In [1]: import numpy as np

In [2]: np.set_printoptions(precision=3, suppress=True, linewidth=160)

In [3]: M2 = np.array([[1, 1, 1, -1], [1, 1, 1, 1], [1, -3, 2, 3], [1, 2, -3, -2]])

In [4]: K = M2 - M2.T

In [5]: print(K)
[[ 0  0  0 -2]
 [ 0  0  4 -1]
 [ 0 -4  0  6]
 [ 2  1 -6  0]]

In [6]: x0 = np.array([1, 2, 2, 3])

In [7]: rhs = K @ x0

In [8]: c, lr = np.zeros(4), 1 / np.linalg.norm(K, 2) ** 2

In [9]: for i in range(300):
   ...:     c -= lr * K.T @ (K @ c - rhs)
   ...:     if i % 50 == 0: print(i, round(np.linalg.norm(K @ c - rhs), 3))
   ...: 
0 3.96
50 1.405
100 0.498
150 0.177
200 0.063
250 0.022

In [10]: print(np.round(np.linalg.cond(K), 3))
6.982

In [11]: M2 = K / np.linalg.norm(K, axis=1, keepdims=True)

In [12]: gram = M2 @ M2.T

In [13]: print(np.argwhere(np.triu(np.abs(gram) > 0.95, 1)))
[]

In [14]: print((gram - 2 * np.eye(4)).round(6).argmax(axis=1))
[1 0 3 0]

In [15]: print(np.linalg.norm(M2, axis=1))
[1. 1. 1. 1.]

In [16]: x0 = np.array([2, 1, -1, -3])

In [17]: print(x0 @ K @ x0)
0

In [18]: print(np.round(np.linalg.eigvals(K).real, 3) + 0)
[0. 0. 0. 0.]

In [19]: O = np.linalg.solve(np.eye(4) - K, np.eye(4) + K)

In [20]: print(np.round(O @ O.T, 3) + 0)
[[1. 0. 0. 0.]
 [0. 1. 0. 0.]
 [0. 0. 1. 0.]
 [0. 0. 0. 1.]]

In [21]: print(round(float(np.linalg.det(O)), 3))
1.0

In [22]: print((K + K.T) / 2)
[[0. 0. 0. 0.]
 [0. 0. 0. 0.]
 [0. 0. 0. 0.]
 [0. 0. 0. 0.]]

In [23]: assert K == K.T
ValueError: The truth value of an array with more than one element is ambiguous. Use a.any() or a.all()


In [24]: print(np.trace(K))
0

In [25]: print(np.round(np.abs(np.linalg.eigvals(K)).max(), 3))
7.474

In [26]: print(K @ K)
[[ -4  -2  12   0]
 [ -2 -17   6  24]
 [ 12   6 -52   4]
 [  0  24   4 -41]]

In [27]: K.inv()
AttributeError: 'numpy.ndarray' object has no attribute 'inv'


In [28]: print(np.sort(np.abs(np.linalg.eigvals(K))))
[1.07  1.07  7.474 7.474]

In [29]: print(round(float(np.linalg.det(K)), 3))
64.0

In [30]: x0 = np.array([2, 3, -2, -3])

In [31]: print((K @ x0).argmax())
3

In [32]: print(K @ (2 * x0))
[ 12 -10 -60  38]

In [33]: print(K @ np.ones(4))
[-2.  3.  2. -3.]

In [34]: M2 = np.array([[0]])

In [35]: cent = np.array([[-1]])

In [36]: J = np.block([[M2, np.array([[6]])], [np.zeros((1, 1)), cent]])

In [37]: print(J)
[[ 0.  6.]
 [ 0. -1.]]

In [38]: M2 = np.array([[7, 5, 0], [9, 2, 8]])

In [39]: cent = np.kron(M2, J)

In [40]: print(cent.shape)
(4, 6)

In [41]: print(np.linalg.matrix_rank(cent))
2

In [42]: print([round(float(x), 3) for x in np.linalg.svd(J, compute_uv=False)[:3]])
[6.083, 0.0]

In [43]: print(np.linalg.cond(J) > 100)
True

In [44]: print(np.argsort(-np.linalg.norm(J, axis=0).round(6), kind="stable")[:3])
[1 0]

In [45]: print(np.linalg.matrix_rank(J, rtol=0.1))
1

In [46]: print(round(float(np.linalg.norm(J, 2) / np.linalg.norm(J)), 3))
1.0

In [47]: x0 = np.array([-1, -1])

In [48]: h1 = np.maximum(J @ x0, 0)

In [49]: print(h1)
[0. 1.]

In [50]: print(J * (h1 > 1e-9)[:, None])
[[ 0.  0.]
 [ 0. -1.]]

In [51]: gram = J.T @ J

In [52]: print(gram)
[[ 0.  0.]
 [ 0. 37.]]

In [53]: print(np.allclose(gram, gram.T))
True

In [54]: print(np.linalg.matrix_rank(gram))
1

In [55]: print(np.linalg.svd(J, compute_uv=False) ** 2)
[37.  0.]

In [56]: print(np.trace(gram), (J ** 2).sum())
37.0 37.0

In [57]: print((J @ J.T).shape)
(2, 2)

In [58]: U, sig, Vh = np.linalg.svd(J)

In [59]: print(sig)
[6.083 0.   ]

In [60]: print(np.argmax(sig[:-1] / (sig[1:] + 1e-6)) + 1)
1

In [61]: M2 = U[:, :1] @ np.diag(sig[:1]) @ Vh[:1]

In [62]: print(round(float(np.linalg.norm(J - M2, 2)), 3), sig[1])
0.0 0.0

In [63]: print(M2)
[[ 0.  6.]
 [ 0. -1.]]

In [64]: r0 = np.array([-2, 1, 2, 1]) + 0.5

In [65]: m1 = np.outer(r0, r0) / (r0 @ r0)

In [66]: print(m1)
[[ 0.173 -0.173 -0.288 -0.173]
 [-0.173  0.173  0.288  0.173]
 [-0.288  0.288  0.481  0.288]
 [-0.173  0.173  0.288  0.173]]

In [67]: U, sig, Vh = np.linalg.svd(m1)

In [68]: print(np.argmax(sig[:-1] / (sig[1:] + 1e-6)) + 1)
1

In [69]: print(sig.round(3) + 0)
[1. 0. 0. 0.]

In [70]: M2 = U[:, :1] @ np.diag(sig[:1]) @ Vh[:1]

In [71]: print(np.linalg.matrix_rank(M2))
1

In [72]: print(np.linalg.matrix_rank(m1, rtol=0.05))
1

In [73]: print(round(np.abs(m1 - M2).max(), 3))
0.0

In [74]: print(np.round(np.linalg.norm(m1 - M2) / np.linalg.norm(m1), 3))
0.0

In [75]: M2 = np.array([[2, 5], [3, 5]])

In [76]: cent = np.kron(M2, m1)

In [77]: print(round(float(np.linalg.norm(cent, 2)), 3), round(float(np.linalg.norm(M2, 2) * np.linalg.norm(m1, 2)), 3))
7.912 7.912

In [78]: print(cent)
[[ 0.346 -0.346 -0.577 -0.346  0.865 -0.865 -1.442 -0.865]
 [-0.346  0.346  0.577  0.346 -0.865  0.865  1.442  0.865]
 [-0.577  0.577  0.962  0.577 -1.442  1.442  2.404  1.442]
 [-0.346  0.346  0.577  0.346 -0.865  0.865  1.442  0.865]
 [ 0.519 -0.519 -0.865 -0.519  0.865 -0.865 -1.442 -0.865]
 [-0.519  0.519  0.865  0.519 -0.865  0.865  1.442  0.865]
 [-0.865  0.865  1.442  0.865 -1.442  1.442  2.404  1.442]
 [-0.519  0.519  0.865  0.519 -0.865  0.865  1.442  0.865]]

In [79]: O, _ = np.linalg.qr(np.array([[0.7, 0.7, 0.6], [-2.0, 0.7, -0.2], [1.0, 0.7, -0.4]]))

In [80]: A = 2 * O

In [81]: print(A)
[[-0.598 -1.202 -1.482]
 [ 1.707 -1.031  0.148]
 [-0.854 -1.221  1.334]]

In [82]: O = A.astype(float).copy()

In [83]: for j in range(3):
    ...:     O[:, j] -= O[:, :j] @ (O[:, :j].T @ O[:, j])
    ...:     O[:, j] /= np.linalg.norm(O[:, j])
    ...: 

In [84]: print(O)
[[-0.299 -0.601 -0.741]
 [ 0.854 -0.516  0.074]
 [-0.427 -0.611  0.667]]

In [85]: print(np.round(O.T @ O, 3) + 0)
[[1. 0. 0.]
 [0. 1. 0.]
 [0. 0. 1.]]
